% python3 -q
>>> import numpy as np
>>> import numpy.linalg as la
>>> np.set_printoptions(precision=3, suppress=True, linewidth=160)
>>> def tidy(a):
...     return np.round(a, 3) + 0
... 
>>> data = np.diag(np.array([5, -3, 1, -3, 1, -5, -4, -5, -5, -5, 1, -2]))
>>> print(data)
[[ 5  0  0  0  0  0  0  0  0  0  0  0]
 [ 0 -3  0  0  0  0  0  0  0  0  0  0]
 [ 0  0  1  0  0  0  0  0  0  0  0  0]
 [ 0  0  0 -3  0  0  0  0  0  0  0  0]
 [ 0  0  0  0  1  0  0  0  0  0  0  0]
 [ 0  0  0  0  0 -5  0  0  0  0  0  0]
 [ 0  0  0  0  0  0 -4  0  0  0  0  0]
 [ 0  0  0  0  0  0  0 -5  0  0  0  0]
 [ 0  0  0  0  0  0  0  0 -5  0  0  0]
 [ 0  0  0  0  0  0  0  0  0 -5  0  0]
 [ 0  0  0  0  0  0  0  0  0  0  1  0]
 [ 0  0  0  0  0  0  0  0  0  0  0 -2]]
>>> print(np.allclose(data, data.T))
True
>>> print(la.matrix_power(data, 3))
[[ 125    0    0    0    0    0    0    0    0    0    0    0]
 [   0  -27    0    0    0    0    0    0    0    0    0    0]
 [   0    0    1    0    0    0    0    0    0    0    0    0]
 [   0    0    0  -27    0    0    0    0    0    0    0    0]
 [   0    0    0    0    1    0    0    0    0    0    0    0]
 [   0    0    0    0    0 -125    0    0    0    0    0    0]
 [   0    0    0    0    0    0  -64    0    0    0    0    0]
 [   0    0    0    0    0    0    0 -125    0    0    0    0]
 [   0    0    0    0    0    0    0    0 -125    0    0    0]
 [   0    0    0    0    0    0    0    0    0 -125    0    0]
 [   0    0    0    0    0    0    0    0    0    0    1    0]
 [   0    0    0    0    0    0    0    0    0    0    0   -8]]
>>> print((data + data.T) / 2)
[[ 5.  0.  0.  0.  0.  0.  0.  0.  0.  0.  0.  0.]
 [ 0. -3.  0.  0.  0.  0.  0.  0.  0.  0.  0.  0.]
 [ 0.  0.  1.  0.  0.  0.  0.  0.  0.  0.  0.  0.]
 [ 0.  0.  0. -3.  0.  0.  0.  0.  0.  0.  0.  0.]
 [ 0.  0.  0.  0.  1.  0.  0.  0.  0.  0.  0.  0.]
 [ 0.  0.  0.  0.  0. -5.  0.  0.  0.  0.  0.  0.]
 [ 0.  0.  0.  0.  0.  0. -4.  0.  0.  0.  0.  0.]
 [ 0.  0.  0.  0.  0.  0.  0. -5.  0.  0.  0.  0.]
 [ 0.  0.  0.  0.  0.  0.  0.  0. -5.  0.  0.  0.]
 [ 0.  0.  0.  0.  0.  0.  0.  0.  0. -5.  0.  0.]
 [ 0.  0.  0.  0.  0.  0.  0.  0.  0.  0.  1.  0.]
 [ 0.  0.  0.  0.  0.  0.  0.  0.  0.  0.  0. -2.]]
>>> print(tidy(la.det(data)))
225000.0
>>> f = np.array([1, 0, 1])
>>> print(np.cross(data[2, :3], data[11, :3]))
[0 0 0]
>>> print(np.polyval(f, data[2]))
[1 1 2 1 1 1 1 1 1 1 1 1]
>>> print(np.convolve(data[2], f))
[0 0 1 0 1 0 0 0 0 0 0 0 0 0]
>>> print(data.T @ data)
[[25  0  0  0  0  0  0  0  0  0  0  0]
 [ 0  9  0  0  0  0  0  0  0  0  0  0]
 [ 0  0  1  0  0  0  0  0  0  0  0  0]
 [ 0  0  0  9  0  0  0  0  0  0  0  0]
 [ 0  0  0  0  1  0  0  0  0  0  0  0]
 [ 0  0  0  0  0 25  0  0  0  0  0  0]
 [ 0  0  0  0  0  0 16  0  0  0  0  0]
 [ 0  0  0  0  0  0  0 25  0  0  0  0]
 [ 0  0  0  0  0  0  0  0 25  0  0  0]
 [ 0  0  0  0  0  0  0  0  0 25  0  0]
 [ 0  0  0  0  0  0  0  0  0  0  1  0]
 [ 0  0  0  0  0  0  0  0  0  0  0  4]]
>>> print(tidy(la.norm(data, axis=0)))
[5. 3. 1. 3. 1. 5. 4. 5. 5. 5. 1. 2.]
>>> print(data[:, 10] @ data[:, 3])
0
>>> print(tidy(la.svd(data, compute_uv=False)))
[5. 5. 5. 5. 5. 4. 3. 3. 2. 1. 1. 1.]
>>> evals, evecs = la.eigh(data)
>>> print(np.abs(evecs[:, -1]).round(6).argmax())
0
>>> print(evals.sum(), np.trace(data))
-24.0 -24
>>> print(np.unique(evals.round(6) + 0, return_counts=True)[1])
[4 1 2 1 3 1]
>>> print(evecs @ np.diag(evals) @ evecs.T)
[[ 5.  0.  0.  0.  0.  0.  0.  0.  0.  0.  0.  0.]
 [ 0. -3.  0.  0.  0.  0.  0.  0.  0.  0.  0.  0.]
 [ 0.  0.  1.  0.  0.  0.  0.  0.  0.  0.  0.  0.]
 [ 0.  0.  0. -3.  0.  0.  0.  0.  0.  0.  0.  0.]
 [ 0.  0.  0.  0.  1.  0.  0.  0.  0.  0.  0.  0.]
 [ 0.  0.  0.  0.  0. -5.  0.  0.  0.  0.  0.  0.]
 [ 0.  0.  0.  0.  0.  0. -4.  0.  0.  0.  0.  0.]
 [ 0.  0.  0.  0.  0.  0.  0. -5.  0.  0.  0.  0.]
 [ 0.  0.  0.  0.  0.  0.  0.  0. -5.  0.  0.  0.]
 [ 0.  0.  0.  0.  0.  0.  0.  0.  0. -5.  0.  0.]
 [ 0.  0.  0.  0.  0.  0.  0.  0.  0.  0.  1.  0.]
 [ 0.  0.  0.  0.  0.  0.  0.  0.  0.  0.  0. -2.]]
>>> rng = np.random.default_rng(29)
>>> t = np.sort(rng.uniform(-2, 2, 15))
>>> X = np.c_[t, t ** 2, t ** 3] @ np.array([[6, 9, 7, 5, 1, 4, 3, 8, 5, 5, 2, 1, 8],
...     [1, 3, 6, 5, 8, 0, 5, 0, 1, 1, 8, 2, 4],
...     [2, 6, 7, 4, 7, 3, 4, 0, 8, 6, 7, 6, 8]])
>>> print(tidy(X))
[[-21.918 -48.502 -40.688 -19.392 -21.835 -28.805 -15.558 -15.337 -62.275 -48.184 -23.752 -36.84  -57.001]
 [-21.656 -47.813 -40.026 -19.068 -21.322 -28.404 -15.256 -15.25  -61.308 -47.455 -23.228 -36.197 -56.126]
 [-19.22  -41.461 -33.974 -16.123 -16.696 -24.69  -12.524 -14.398 -52.401 -40.741 -18.496 -30.302 -48.083]
 [-13.224 -26.323 -20.02   -9.467  -6.722 -15.719  -6.5   -11.865 -31.314 -24.79   -8.205 -16.658 -29.165]
 [ -7.483 -13.024  -8.789  -4.346  -0.313  -7.633  -2.252  -8.377 -13.325 -11.029  -1.36   -5.743 -13.177]
 [ -6.41  -10.777  -7.081  -3.599   0.318  -6.242  -1.721  -7.513 -10.441  -8.784  -0.621  -4.146 -10.613]
 [ -2.865  -4.283  -2.746  -1.688   0.587  -2.246  -0.729  -3.833  -3.046  -2.826   0.108  -0.68   -3.794]
 [ -2.521  -3.741  -2.427  -1.528   0.482  -1.929  -0.679  -3.398  -2.556  -2.403   0.057  -0.524  -3.289]
 [  0.152   0.23    0.181   0.13    0.031   0.101   0.079   0.202   0.127   0.127   0.056   0.027   0.205]
 [  0.468   0.713   0.577   0.416   0.127   0.309   0.262   0.615   0.394   0.393   0.204   0.092   0.643]
 [  3.252   5.522   5.349   3.875   2.969   2.194   2.934   3.763   3.406   3.198   3.439   1.537   5.481]
 [  3.721   6.432   6.355   4.592   3.754   2.539   3.54    4.206   4.067   3.777   4.28    1.95    6.474]
 [ 11.304  23.539  26.749  18.525  22.491   9.201  16.22    9.219  19.334  16.273  23.643  12.992  26.776]
 [ 16.781  37.342  43.726  29.709  39.232  14.819  26.82   11.556  33.419  27.391  40.676  23.7    44.011]
 [ 29.721  71.782  86.31   57.112  82.182  29.331  53.249  15.449  71.003  56.598  84.113  52.603  87.985]]
>>> r = la.matrix_rank(X)
>>> print(r)
3
>>> N = la.svd(X)[2][r:].T
>>> print([int(la.matrix_rank(np.delete(X, i, axis=0))) for i in range(15)])
[3, 3, 3, 3, 3, 3, 3, 3, 3, 3, 3, 3, 3, 3, 3]
>>> print([int(la.matrix_rank(X[:, :j + 1])) for j in range(13)])
[1, 2, 3, 3, 3, 3, 3, 3, 3, 3, 3, 3, 3]
>>> print(la.lstsq(X[:-1].T, X[-1])[2])
3
>>> print(np.allclose(X[:-1].T @ la.lstsq(X[:-1].T, X[-1])[0], X[-1]))
True
>>> print(tidy(np.trace(la.pinv(X) @ X)))
3.0
>>> A2 = X + rng.integers(-2, 3, (15, 3)) @ rng.integers(-2, 3, (3, 13))
>>> print(tidy(A2))
[[-21.918 -52.502 -40.688 -16.392 -24.835 -29.805 -15.558 -13.337 -67.275 -43.184 -28.752 -28.84  -67.001]
 [-19.656 -49.813 -43.026 -17.068 -18.322 -25.404 -17.256 -17.25  -59.308 -51.455 -24.228 -38.197 -50.126]
 [-23.22  -45.461 -35.974 -16.123 -18.696 -26.69  -16.524 -18.398 -52.401 -36.741 -20.496 -26.302 -52.083]
 [-17.224 -28.323 -24.02  -11.467  -4.722 -15.719 -12.5   -19.865 -25.314 -26.79   -6.205 -20.658 -21.165]
 [-11.483 -12.024  -7.789  -7.346  -2.313 -10.633  -3.252 -10.377 -12.325  -8.029   0.64   -5.743 -15.177]
 [ -6.41  -13.777  -8.081  -1.599  -0.682  -6.242  -2.721  -7.513 -12.441  -6.784  -3.621  -0.146 -14.613]
 [ -2.865  -3.283  -3.746  -2.688   2.587  -1.246  -1.729  -5.833  -0.046  -5.826   2.108  -4.68    2.206]
 [ -6.521  -8.741  -7.427  -1.528   1.482  -1.929  -7.679 -11.398   1.444  -2.403  -0.943  -0.524   0.711]
 [  2.152   6.23    5.181  -1.87   -0.969  -0.899   6.079   6.202  -1.873   0.127   3.056  -1.973  -1.795]
 [ -1.532  -2.287   0.577   1.416  -2.873  -1.691  -0.738   0.615  -2.606   5.393  -2.796   6.092  -7.357]
 [  1.252  -0.478   0.349   5.875   3.969   3.194  -3.066  -2.237   5.406   3.198   0.439   3.537   7.481]
 [  5.721  11.432   8.355   2.592   5.754   3.539   6.54    6.206   6.067  -0.223   8.28   -4.05   12.474]
 [  7.304  19.539  24.749  18.525  20.491   7.201  12.22    5.219  19.334  20.273  21.643  16.992  22.776]
 [  8.781  35.342  41.726  25.709  37.232  10.819  20.82    3.556  37.419  31.391  42.676  23.7    44.011]
 [ 31.721  65.782  83.31   62.112  82.182  31.331  51.249  15.449  68.003  57.598  78.113  58.603  83.985]]
>>> print(la.matrix_rank(A2 - X, tol=1e-8))
3
>>> print(tidy(np.abs(A2 - X).sum(axis=1)))
[46. 34. 36. 50. 25. 23. 27. 39. 38. 37. 38. 41. 36. 46. 40.]
